$ python3 -q
>>> import numpy as np
>>> np.set_printoptions(precision=2, suppress=True, linewidth=160, floatmode="fixed")
>>> A2 = np.array([[3, -3, 0], [3, 2, 2], [-1, 1, -2], [2, 1, 2], [-1, 3, 1]])
>>> W2 = np.array([[1, -1, 3, 1], [-1, -2, -1, 1], [-2, 2, -1, -2]])
>>> rng = np.random.default_rng(77)
>>> E = A2 @ W2 + 0.1 * rng.normal(size=(5, 4))
>>> print(E)
[[ 6.04  2.94 12.27 -0.16]
 [-2.93 -3.01  4.96  1.11]
 [ 1.82 -5.10 -2.01  4.17]
 [-2.99  0.09  2.81 -1.12]
 [-5.90 -3.06 -7.01  0.07]]
>>> q = E.astype(float).copy()
>>> for j in range(4):
...     q[:, j] -= q[:, :j] @ (q[:, :j].T @ q[:, j])
...     q[:, j] /= np.linalg.norm(q[:, j])
... 
>>> print(np.round(q.T @ q, 2) + 0)
[[1.00 0.00 0.00 0.00]
 [0.00 1.00 0.00 0.00]
 [0.00 0.00 1.00 0.00]
 [0.00 0.00 0.00 1.00]]
>>> hat = E @ np.linalg.solve(E.T @ E, E.T)
>>> print(hat @ E[:, 2])
[12.27  4.96 -2.01  2.81 -7.01]
>>> print(hat)
[[ 0.98 -0.05  0.04  0.11 -0.04]
 [-0.05  0.86  0.12  0.31 -0.10]
 [ 0.04  0.12  0.90 -0.26  0.09]
 [ 0.11  0.31 -0.26  0.33  0.22]
 [-0.04 -0.10  0.09  0.22  0.93]]
>>> np.diag(hat)
array([0.98, 0.86, 0.90, 0.33, 0.93])
>>> [round(float(x), 2) for x in np.linalg.svd(E, compute_uv=False)[:3]]
[17.19, 7.39, 7.17]
>>> A2 = np.c_[E[:, :1] @ np.array([[-1]]), np.array([3, 0, 5, -8, -1])]
>>> A2
array([[-6.04,  3.00],
       [ 2.93,  0.00],
       [-1.82,  5.00],
       [ 2.99, -8.00],
       [ 5.90, -1.00]])
>>> np.linalg.matrix_rank(np.c_[E, A2])
np.int64(5)
>>> M = np.load("w.npy")
>>> M
array([[ 1,  0,  0,  0,  0,  0],
       [ 1,  1,  0,  0,  0,  0],
       [-2, -1,  1,  0,  0,  0],
       [ 2, -1,  1,  1,  0,  0],
       [-2, -2, -2,  0,  1,  0],
       [ 1, -2, -1, -2,  2,  1]])
>>> q, r_ = np.linalg.qr(M)
>>> np.round(q @ r_, 2) + 0
array([[ 1.00,  0.00,  0.00,  0.00,  0.00,  0.00],
       [ 1.00,  1.00,  0.00,  0.00,  0.00,  0.00],
       [-2.00, -1.00,  1.00,  0.00,  0.00,  0.00],
       [ 2.00, -1.00,  1.00,  1.00,  0.00,  0.00],
       [-2.00, -2.00, -2.00,  0.00,  1.00,  0.00],
       [ 1.00, -2.00, -1.00, -2.00,  2.00,  1.00]])
>>> np.round(q.T @ q, 2) + 0
array([[1.00, 0.00, 0.00, 0.00, 0.00, 0.00],
       [0.00, 1.00, 0.00, 0.00, 0.00, 0.00],
       [0.00, 0.00, 1.00, 0.00, 0.00, 0.00],
       [0.00, 0.00, 0.00, 1.00, 0.00, 0.00],
       [0.00, 0.00, 0.00, 0.00, 1.00, 0.00],
       [0.00, 0.00, 0.00, 0.00, 0.00, 1.00]])
